$ python3 -q
>>> import numpy as np
>>> import numpy.linalg as la
>>> np.set_printoptions(suppress=True, linewidth=160)
>>> rd = lambda a: np.round(a, 3) + 0
>>> data = np.load("x.npy")
>>> print(rd(data))
[[0.111 0.074 0.    0.037 0.111 0.037 0.111 0.111 0.111 0.037 0.111 0.074 0.074]
 [0.    0.16  0.04  0.12  0.12  0.12  0.12  0.04  0.    0.08  0.12  0.08  0.   ]
 [0.087 0.043 0.13  0.    0.13  0.087 0.087 0.087 0.13  0.043 0.087 0.043 0.043]
 [0.077 0.077 0.115 0.077 0.038 0.115 0.077 0.077 0.115 0.038 0.077 0.    0.115]
 [0.115 0.038 0.    0.077 0.077 0.115 0.115 0.077 0.077 0.077 0.    0.115 0.115]
 [0.097 0.032 0.097 0.065 0.065 0.065 0.032 0.097 0.097 0.097 0.097 0.065 0.097]
 [0.033 0.067 0.1   0.1   0.1   0.033 0.133 0.067 0.067 0.033 0.1   0.1   0.067]
 [0.13  0.13  0.13  0.043 0.043 0.    0.    0.174 0.    0.087 0.087 0.087 0.087]
 [0.077 0.115 0.038 0.038 0.038 0.    0.077 0.115 0.154 0.038 0.115 0.077 0.115]
 [0.048 0.048 0.048 0.048 0.048 0.143 0.048 0.048 0.048 0.143 0.095 0.143 0.095]
 [0.107 0.107 0.036 0.036 0.071 0.036 0.071 0.107 0.036 0.071 0.143 0.071 0.107]
 [0.103 0.069 0.034 0.103 0.103 0.103 0.034 0.069 0.103 0.069 0.069 0.103 0.034]
 [0.12  0.    0.    0.12  0.04  0.04  0.12  0.12  0.08  0.04  0.12  0.12  0.08 ]]
>>> f = np.array([0, 3])
>>> print(rd(np.cross(data[7, :3], data[0, :3])))
[-0.01   0.014 -0.005]
>>> print(rd(np.convolve(data[7], f)))
[0.    0.391 0.391 0.391 0.13  0.13  0.    0.    0.522 0.    0.261 0.261 0.261 0.261]
>>> t = np.radians(60)
>>> R = np.eye(13)
>>> R[7, 7] = R[2, 2] = np.cos(t)
>>> R[7, 2], R[2, 7] = -np.sin(t), np.sin(t)
>>> M2 = data @ R.T
>>> print(np.allclose(la.norm(data, axis=1), la.norm(M2, axis=1)))
True
>>> print(np.allclose(data @ data.T, M2 @ M2.T))
True
>>> print(rd(np.abs(M2 - data).max(axis=0)))
[0.    0.    0.104 0.    0.    0.    0.    0.2   0.    0.    0.    0.    0.   ]
>>> rng = np.random.default_rng(218067)
>>> labels = rng.permutation(13)
>>> M2 = data[:, labels] * rng.choice([-1, 1], 13)
>>> print(rd(M2))
[[ 0.111 -0.037  0.074 -0.074  0.111 -0.111  0.111  0.    -0.037 -0.111  0.074 -0.037 -0.111]
 [ 0.04  -0.12   0.08   0.     0.    -0.12   0.12  -0.04  -0.08   0.     0.16  -0.12  -0.12 ]
 [ 0.087  0.     0.043 -0.043  0.13  -0.13   0.087 -0.13  -0.043 -0.087  0.043 -0.087 -0.087]
 [ 0.077 -0.077  0.    -0.115  0.115 -0.038  0.077 -0.115 -0.038 -0.077  0.077 -0.115 -0.077]
 [ 0.077 -0.077  0.115 -0.115  0.077 -0.077  0.115  0.    -0.077 -0.115  0.038 -0.115  0.   ]
 [ 0.097 -0.065  0.065 -0.097  0.097 -0.065  0.032 -0.097 -0.097 -0.097  0.032 -0.065 -0.097]
 [ 0.067 -0.1    0.1   -0.067  0.067 -0.1    0.133 -0.1   -0.033 -0.033  0.067 -0.033 -0.1  ]
 [ 0.174 -0.043  0.087 -0.087  0.    -0.043  0.    -0.13  -0.087 -0.13   0.13   0.    -0.087]
 [ 0.115 -0.038  0.077 -0.115  0.154 -0.038  0.077 -0.038 -0.038 -0.077  0.115  0.    -0.115]
 [ 0.048 -0.048  0.143 -0.095  0.048 -0.048  0.048 -0.048 -0.143 -0.048  0.048 -0.143 -0.095]
 [ 0.107 -0.036  0.071 -0.107  0.036 -0.071  0.071 -0.036 -0.071 -0.107  0.107 -0.036 -0.143]
 [ 0.069 -0.103  0.103 -0.034  0.103 -0.103  0.034 -0.034 -0.069 -0.103  0.069 -0.103 -0.069]
 [ 0.12  -0.12   0.12  -0.08   0.08  -0.04   0.12   0.    -0.04  -0.12   0.    -0.04  -0.12 ]]
>>> left, _, Vt = la.svd(data.T @ M2)
>>> print(labels)
[ 7  3 11 12  8  4  6  2  9  0  1  5 10]
>>> K = np.load("data.npy")
>>> print(K)
[[ 3  0  0  0  0  0]
 [-2  0  0  0  0  0]
 [-5 -5  0  0  0  0]
 [ 0  0  3  0  0  0]
 [ 0  0 -2  0  0  0]
 [ 0  0 -5 -5  0  0]
 [ 0  0  0  0  3  0]
 [ 0  0  0  0 -2  0]
 [ 0  0  0  0 -5 -5]]
>>> G = K.T @ K
>>> print(np.trace(G), (K ** 2).sum())
189 189
>>> print(rd(la.eigvalsh(G)[::-1]))
[57.331 57.331 57.331  5.669  5.669  5.669]
>>> print(G)
[[38 25  0  0  0  0]
 [25 25  0  0  0  0]
 [ 0  0 38 25  0  0]
 [ 0  0 25 25  0  0]
 [ 0  0  0  0 38 25]
 [ 0  0  0  0 25 25]]
>>> print((K @ K.T).shape)
(9, 9)
>>> print(rd(la.svd(K, compute_uv=False) ** 2))
[57.331 57.331 57.331  5.669  5.669  5.669]
>>> labels = rng.permutation(6)
>>> M2 = K[:, labels] * rng.choice([-1, 1], 6)
>>> print(M2)
[[ 3  0  0  0  0  0]
 [-2  0  0  0  0  0]
 [-5  0  0  0  5  0]
 [ 0  3  0  0  0  0]
 [ 0 -2  0  0  0  0]
 [ 0 -5  0  0  0 -5]
 [ 0  0  3  0  0  0]
 [ 0  0 -2  0  0  0]
 [ 0  0 -5  5  0  0]]
>>> left, _, Vt = la.svd(K.T @ M2)
>>> print(labels)
[0 2 4 5 1 3]
>>> print(rd(left @ Vt))
[[ 1.  0.  0.  0.  0.  0.]
 [ 0.  0.  0.  0. -1.  0.]
 [ 0.  1.  0.  0.  0.  0.]
 [ 0.  0.  0.  0.  0.  1.]
 [ 0.  0.  1.  0.  0.  0.]
 [ 0.  0.  0. -1.  0.  0.]]
>>> hat = M2 @ la.solve(M2.T @ M2, M2.T)
>>> print(rd(np.diag(hat)))
[0.692 0.308 1.    0.692 0.308 1.    0.692 0.308 1.   ]
>>> print(np.allclose(hat @ hat, hat))
True
>>> print(rd(la.eigvalsh(hat)))
[0. 0. 0. 1. 1. 1. 1. 1. 1.]
>>> print(rd(hat))
[[ 0.692 -0.462  0.     0.     0.     0.     0.     0.     0.   ]
 [-0.462  0.308  0.     0.     0.     0.     0.     0.     0.   ]
 [ 0.     0.     1.     0.     0.     0.     0.     0.     0.   ]
 [ 0.     0.     0.     0.692 -0.462  0.     0.     0.     0.   ]
 [ 0.     0.     0.    -0.462  0.308  0.     0.     0.     0.   ]
 [ 0.     0.     0.     0.     0.     1.     0.     0.     0.   ]
 [ 0.     0.     0.     0.     0.     0.     0.692 -0.462  0.   ]
 [ 0.     0.     0.     0.     0.     0.    -0.462  0.308  0.   ]
 [ 0.     0.     0.     0.     0.     0.     0.     0.     1.   ]]
>>> print(la.matrix_rank(np.eye(9) - hat))
3
>>> M2 = np.c_[K[:, :2] @ np.array([[2, -1], [3, 0]]), np.array([1, 1, 2, 4, 3, -5, -3, -1, -4])]
>>> print(M2)
[[  6  -3   1]
 [ -4   2   1]
 [-25   5   2]
 [  0   0   4]
 [  0   0   3]
 [  0   0  -5]
 [  0   0  -3]
 [  0   0  -1]
 [  0   0  -4]]
>>> print(la.matrix_rank(M2))
3
>>> print(rd(la.norm(la.qr(K)[0].T @ M2, axis=0) ** 2 / ((M2 ** 2).sum(axis=0) + 1e-12)))
[1.    1.    0.629]
>>> print(la.matrix_rank(np.c_[K, M2]))
7
>>> x0 = np.array([0, 5, 4])
>>> target = M2 @ x0
>>> coef, lr = np.zeros(3), 1 / la.norm(M2, 2) ** 2
>>> for i in range(30):
...     coef -= lr * M2.T @ (M2 @ coef - target)
...     if i % 5 == 0: print(i, round(la.norm(M2 @ coef - target), 3))
... 
0 31.476
5 19.321
10 13.277
15 10.546
20 9.365
25 8.798
>>> print(rd(coef))
[-0.931  0.924  3.787]
>>> X = np.load("sample10.npy")
>>> print(X)
[[ 0  2  1  3 -1  3 -2 -3  1  1 -3 -3  6  0]
 [ 3  2  3  3 -3  0  0 -2  2 -3  1 -3  4 -1]
 [-1  7  1  7  3  0 -1 -1 -3 -5  0  0  2 -5]
 [ 2  4  5  2 -1  0 -1 -4  2 -1  0 -1  3 -1]
 [-4  4 -1 -1  4  1  1  4 -4  0  1 -2  1 -4]
 [ 5  4  0  1  0  1  0  0  4 -3 -1 -6  8 -2]
 [ 1  3  2 -2  2 -2  1 -4  1  0  0  1  1  0]
 [ 4  3  3  5 -2  1 -2  0  0 -4 -1 -1  4  0]
 [-2  5 -1 -3  4  3 -4  3  0  9 -1  5 -1 -5]
 [ 4  0  5  0 -4  2  1  1 -1 -1 -2  1  1 -5]
 [-1  1  4  3  0  3  2 -4  1 -1 -4 -2  2  1]
 [ 1  0  3 -1 -2  3  3  4 -1  2  4  0  4 -4]
 [-4  3  1 -1  5  2  1 -2 -2  2 -4  0  3 -4]
 [ 5  2 -1 -1 -1  2 -4  1  4  1 -5 -2  2  0]
 [-2  3  1  2  3  2 -4 -1 -2  3 -5  3  3  0]
 [ 0  3  0  0  0 -2  0  3  3  0  2 -3  3  0]
 [ 2  6  2  0  3  1 -3 -3  3  1 -4 -2  3  2]
 [-3  3 -1  0  1  0 -2  3 -2  2  2 -1  1 -1]
 [ 2  6 -2  1  2  0 -4  0  1 -1 -3 -5  6  0]
 [ 5  3  0 -1  2  0  0  2 -1 -1 -3  1  5  1]
 [-1  2 -2  0  1 -1 -2  1 -2  0  0 -1  2 -2]
 [ 3  1  1  0 -2 -4  3 -2  2 -4  3 -2  4 -2]
 [ 4  1  2  0  0  1  1  1 -3 -1 -1  3  3  0]
 [ 0  2 -1  1 -1 -3 -1  1 -1 -2  2 -2  4 -4]
 [ 0  4  0 -2  6  4  1 -1  1  5 -1  3  2 -4]
 [ 5  2  1 -6  1  0 -1  0  2  4 -4  3  2 -2]
 [-1  5 -1  4  2  2 -2 -3  0  0  1 -1  2 -3]
 [ 2 -2  1  1 -3  5 -1  5  2  3 -2  2  3 -3]
 [ 1  5 -1  3  3  2 -1 -3  4  0 -1 -2  2  0]
 [-3 -1  2  1  1  1  3 -2  0  0 -3  0  0  0]
 [ 0  6  1  4  3  1 -3  1 -5 -4 -4 -1  2 -1]
 [ 4 -3  2 -2 -5  1  0  3  0  2  0  3  1 -5]
 [ 4  5  1  1 -1  0 -2  1  0 -1 -1 -4  9 -3]
 [-2  2  0  2  1  2  3  1  2  1  6  0  1 -5]
 [ 2  2 -1 -2 -3 -3 -1  3  1  0  3 -1  3 -5]
 [-1  0  3  4  2  5  5  0 -2  0 -1  4  3 -6]
 [-1  2  4 -2  1  0  5  1 -3  0  2  1  0 -1]
 [ 4 -1 -1  1 -2  1 -3  3  4  1 -6  1  4 -1]
 [ 0  0  0  0  0  0  0  0  0  0  0  0  0  0]
 [-1  0  3 -1  1  1  3  1 -4  0 -1  2 -1 -2]
 [-4  2  0  2  2  2  1  0  1  3  4  2 -3 -1]
 [ 2  0 -2 -2  1  3 -1  2  2  5 -2  4 -1 -4]
 [ 1  2  4  0  2  3 -2  1 -4  3 -3  6  0  0]
 [ 1  0  6  2 -1  3  0 -1 -1  3 -3  5  4 -1]]
>>> labels = X[:, 8] > np.median(X[:, 8])
>>> f = X[labels].mean(axis=0) - X[~labels].mean(axis=0)
>>> print(((X - X.mean(axis=0)) @ f > 0).astype(int))
[1 1 0 1 0 1 1 1 0 0 1 0 0 1 0 1 1 0 1 1 0 1 0 0 0 1 1 1 1 0 0 0 1 0 1 0 0 1 1 0 0 1 0 0]
>>> print(rd((((X - X.mean(axis=0)) @ f > 0) == labels).mean()))
0.818
>>> J = np.eye(12, dtype=int)[rng.permutation(12)]
>>> print(J)
[[0 1 0 0 0 0 0 0 0 0 0 0]
 [0 0 0 0 0 0 0 0 0 1 0 0]
 [0 0 0 0 0 1 0 0 0 0 0 0]
 [0 0 0 0 0 0 0 0 0 0 0 1]
 [0 0 0 0 0 0 0 0 0 0 1 0]
 [0 0 0 1 0 0 0 0 0 0 0 0]
 [0 0 0 0 0 0 1 0 0 0 0 0]
 [1 0 0 0 0 0 0 0 0 0 0 0]
 [0 0 0 0 0 0 0 1 0 0 0 0]
 [0 0 1 0 0 0 0 0 0 0 0 0]
 [0 0 0 0 1 0 0 0 0 0 0 0]
 [0 0 0 0 0 0 0 0 1 0 0 0]]
>>> print(rd(la.det(J)))
-1.0
>>> print(rd(np.sort(la.eigvals(J).real)))
[-1.    -0.94  -0.94  -0.5   -0.5    0.174  0.174  0.766  0.766  1.     1.     1.   ]
>>> print((la.matrix_power((J != 0) + (J.T != 0) + np.eye(12), 12) > 0).astype(int))
[[1 1 1 1 0 1 0 1 1 1 0 1]
 [1 1 1 1 0 1 0 1 1 1 0 1]
 [1 1 1 1 0 1 0 1 1 1 0 1]
 [1 1 1 1 0 1 0 1 1 1 0 1]
 [0 0 0 0 1 0 0 0 0 0 1 0]
 [1 1 1 1 0 1 0 1 1 1 0 1]
 [0 0 0 0 0 0 1 0 0 0 0 0]
 [1 1 1 1 0 1 0 1 1 1 0 1]
 [1 1 1 1 0 1 0 1 1 1 0 1]
 [1 1 1 1 0 1 0 1 1 1 0 1]
 [0 0 0 0 1 0 0 0 0 0 1 0]
 [1 1 1 1 0 1 0 1 1 1 0 1]]
>>> x0 = np.array([2, 6, -2, -2, 9, 8, 1, 4, -5, 6, -2, -1])
>>> target = J @ x0
>>> print(target)
[ 6  6  8 -1 -2 -2  1  2  4 -2  9 -5]
>>> print(rd(la.solve(J, target + J[:, 0])))
[ 3.  6. -2. -2.  9.  8.  1.  4. -5.  6. -2. -1.]
>>> print(rd(la.solve(J, target)))
[ 2.  6. -2. -2.  9.  8.  1.  4. -5.  6. -2. -1.]
>>> M2 = la.inv(J)
>>> print(np.allclose(M2, J.T))
True
>>> print(rd(la.det(J) * la.det(M2)))
1.0
>>> print(rd(la.slogdet(J)[0]))
-1.0
>>> basis = X[[36, 12]].astype(float)
>>> for _ in range(6):
...     labels = la.norm(X[:, None] - basis, axis=-1).argmin(axis=1)
...     basis = np.array([X[labels == j].mean(axis=0) for j in range(2)])
... 
>>> print(labels)
[1 0 1 0 1 1 0 0 1 0 0 0 1 1 1 0 1 0 1 1 1 0 0 0 1 1 1 0 1 0 1 0 1 0 0 0 0 1 0 0 0 1 0 0]
>>> print(rd(basis[1] - basis[0]))
[ 0.333  2.525 -2.233 -0.167  2.483  0.558 -2.575 -0.325  0.558  0.767 -2.633 -1.033  1.225  0.067]
>>> mat = np.load("mat.npy")
>>> print(mat)
[[0 0 1 0 0 0 0 0 0]
 [0 0 0 0 0 0 0 1 0]
 [0 0 0 0 1 0 0 0 0]
 [0 0 0 0 0 0 1 0 0]
 [1 0 0 0 0 0 0 0 0]
 [0 0 0 0 0 1 0 0 0]
 [0 0 0 0 0 0 0 0 1]
 [0 0 0 1 0 0 0 0 0]
 [0 1 0 0 0 0 0 0 0]]
>>> print(rd(np.abs(la.eigvals(mat)).max()))
1.0
>>> print((mat - mat.T) / 2)
[[ 0.   0.   0.5  0.  -0.5  0.   0.   0.   0. ]
 [ 0.   0.   0.   0.   0.   0.   0.   0.5 -0.5]
 [-0.5  0.   0.   0.   0.5  0.   0.   0.   0. ]
 [ 0.   0.   0.   0.   0.   0.   0.5 -0.5  0. ]
 [ 0.5  0.  -0.5  0.   0.   0.   0.   0.   0. ]
 [ 0.   0.   0.   0.   0.   0.   0.   0.   0. ]
 [ 0.   0.   0.  -0.5  0.   0.   0.   0.   0.5]
 [ 0.  -0.5  0.   0.5  0.   0.   0.   0.   0. ]
 [ 0.   0.5  0.   0.   0.   0.  -0.5  0.   0. ]]
>>> print(rd(np.sort(np.abs(la.eigvals(mat)))))
[1. 1. 1. 1. 1. 1. 1. 1. 1.]
>>> print(np.trace(mat))
1
